$ ipython --no-banner

In [1]: import numpy as np

In [2]: np.set_printoptions(precision=1, suppress=True, linewidth=200, legacy="1.25")

In [3]: arr = np.load("case11.npy")

In [4]: print(arr.round(1) + 0)
[[ 2.4  0.1  0.1  0.1]
 [ 1.   0.   0.   0. ]
 [-0.6 -0.4 -0.3  0. ]
 [ 0.9  0.4  0.3  0. ]
 [ 0.3  0.2  0.2  0. ]
 [ 1.8  0.3  0.2  0. ]
 [ 0.5  0.4  0.2  0. ]]

In [5]: print(round(float(np.linalg.norm(arr, 2) / np.linalg.norm(arr)), 1))
1.0

In [6]: print(np.linalg.cond(arr) > 100)
True

In [7]: Y = arr / np.linalg.norm(arr, axis=1, keepdims=True)

In [8]: G = Y @ Y.T

In [9]: print(np.argwhere(np.triu(np.abs(G) > 0.95, 1)))
[[0 1]
 [0 5]
 [1 5]
 [2 3]
 [2 4]
 [2 6]
 [3 4]
 [3 6]
 [4 6]]

In [10]: print(G)
[[ 1.   1.  -0.8  0.9  0.7  1.   0.8]
 [ 1.   1.  -0.7  0.8  0.7  1.   0.7]
 [-0.8 -0.7  1.  -1.  -1.  -0.9 -1. ]
 [ 0.9  0.8 -1.   1.   1.   0.9  1. ]
 [ 0.7  0.7 -1.   1.   1.   0.8  1. ]
 [ 1.   1.  -0.9  0.9  0.8  1.   0.9]
 [ 0.8  0.7 -1.   1.   1.   0.9  1. ]]

In [11]: print(G[5])
[ 1.   1.  -0.9  0.9  0.8  1.   0.9]

In [12]: print((G - 2 * np.eye(7)).round(6).argmax(axis=1))
[1 0 1 6 6 0 4]

In [13]: print((np.abs(G) > 0.9).astype(int))
[[1 1 0 0 0 1 0]
 [1 1 0 0 0 1 0]
 [0 0 1 1 1 0 1]
 [0 0 1 1 1 1 1]
 [0 0 1 1 1 0 1]
 [1 1 0 1 0 1 0]
 [0 0 1 1 1 0 1]]

In [14]: print(np.linalg.norm(Y, axis=1))
[1. 1. 1. 1. 1. 1. 1.]

In [15]: U, sig, vt = np.linalg.svd(arr)

In [16]: vecs = vt[:(sig > 1e-8).sum()]

In [17]: rng = np.random.default_rng(22866)

In [18]: vec = arr[5] + 3 * arr[4] + rng.integers(2) * np.eye(4)[2]

In [19]: print(vec)
[ 2.7  1.1  1.6 -0.1]

In [20]: print(np.round(np.diag(vecs.T @ vecs), 1) + 0)
[1.  0.7 0.3 0. ]

In [21]: print(np.linalg.matrix_rank(np.vstack([arr, vec])))
3

In [22]: print(np.allclose(vecs.T @ vecs @ vec, vec))
False

In [23]: print(np.allclose(arr[:-1].T @ np.linalg.lstsq(arr[:-1].T, arr[-1])[0], arr[-1]))
True

In [24]: print(np.round(arr @ np.linalg.pinv(arr) @ arr, 1) + 0)
[[ 2.4  0.1  0.1  0.1]
 [ 1.  -0.1  0.   0.1]
 [-0.6 -0.5 -0.3  0.1]
 [ 0.9  0.4  0.3  0. ]
 [ 0.3  0.2  0.2  0. ]
 [ 1.8  0.3  0.2  0. ]
 [ 0.5  0.4  0.2  0. ]]

In [25]: U, sig, vt = np.linalg.svd(arr, full_matrices=False)

In [26]: print(np.round(np.sqrt((sig ** 2).sum()), 1), round(np.linalg.norm(arr), 1))
3.5 3.5

In [27]: print((sig > 1e-8).sum())
2

In [28]: print(np.round(np.abs(vt[0]), 1) + 0)
[1.  0.1 0.1 0. ]

In [29]: print(np.round(U.T @ U, 1) + 0)
[[1. 0. 0. 0.]
 [0. 1. 0. 0.]
 [0. 0. 1. 0.]
 [0. 0. 0. 1.]]

In [30]: print(U.shape, sig.shape, vt.shape)
(7, 4) (4,) (4, 4)

In [31]: print(np.allclose(U * sig @ vt, arr))
True

In [32]: z = rng.integers(0, 2, 4)

In [33]: W0 = np.triu((z[:, None] == z) & (rng.random((4, 4)) < 0.8), 1).astype(int)

In [34]: W0 += W0.T

In [35]: print(W0)
[[0 0 1 1]
 [0 0 0 0]
 [1 0 0 0]
 [1 0 0 0]]

In [36]: # rows 2 and 3 are equal

In [37]: print(np.argwhere(np.triu(W0)))
[[0 2]
 [0 3]]

In [38]: print(W0.sum(axis=0))
[2 0 1 1]

In [39]: print(W0 @ W0)
[[2 0 0 0]
 [0 0 0 0]
 [0 0 1 1]
 [0 0 1 1]]

In [40]: print(np.trace(W0 @ W0 @ W0) // 6)
0

In [41]: L = np.diag(W0.sum(axis=1)) - W0

In [42]: print(L @ np.ones(4))
[0. 0. 0. 0.]

In [43]: print(np.round(np.linalg.eigvalsh(L), 1) + 0)
[0. 0. 1. 3.]

In [44]: print(np.linalg.matrix_rank(W0, rtol=0.1))
2

In [45]: print(np.argsort(-np.linalg.norm(W0, axis=0).round(6), kind="stable")[:3])
[0 2 3]

In [46]: print([round(float(x), 1) for x in np.linalg.svd(W0, compute_uv=False)[:3]])
[1.4, 1.4, 0.0]

In [47]: print(np.linalg.cond(W0) > 100)
True

In [48]: mat = np.load("layer17.npy")

In [49]: print(mat)
[[64 40 64 32]
 [40 25 40 20]
 [64 40 64 32]
 [32 20 32 16]]

In [50]: # rows 0 and 2 are equal

In [51]: print([round(float(x), 1) for x in np.linalg.svd(mat, compute_uv=False)[:3]])
[169.0, 0.0, 0.0]

In [52]: print(np.linalg.cond(mat) > 100)
True

In [53]: print(np.argsort(-np.linalg.norm(mat, axis=0).round(6), kind="stable")[:3])
[0 2 1]
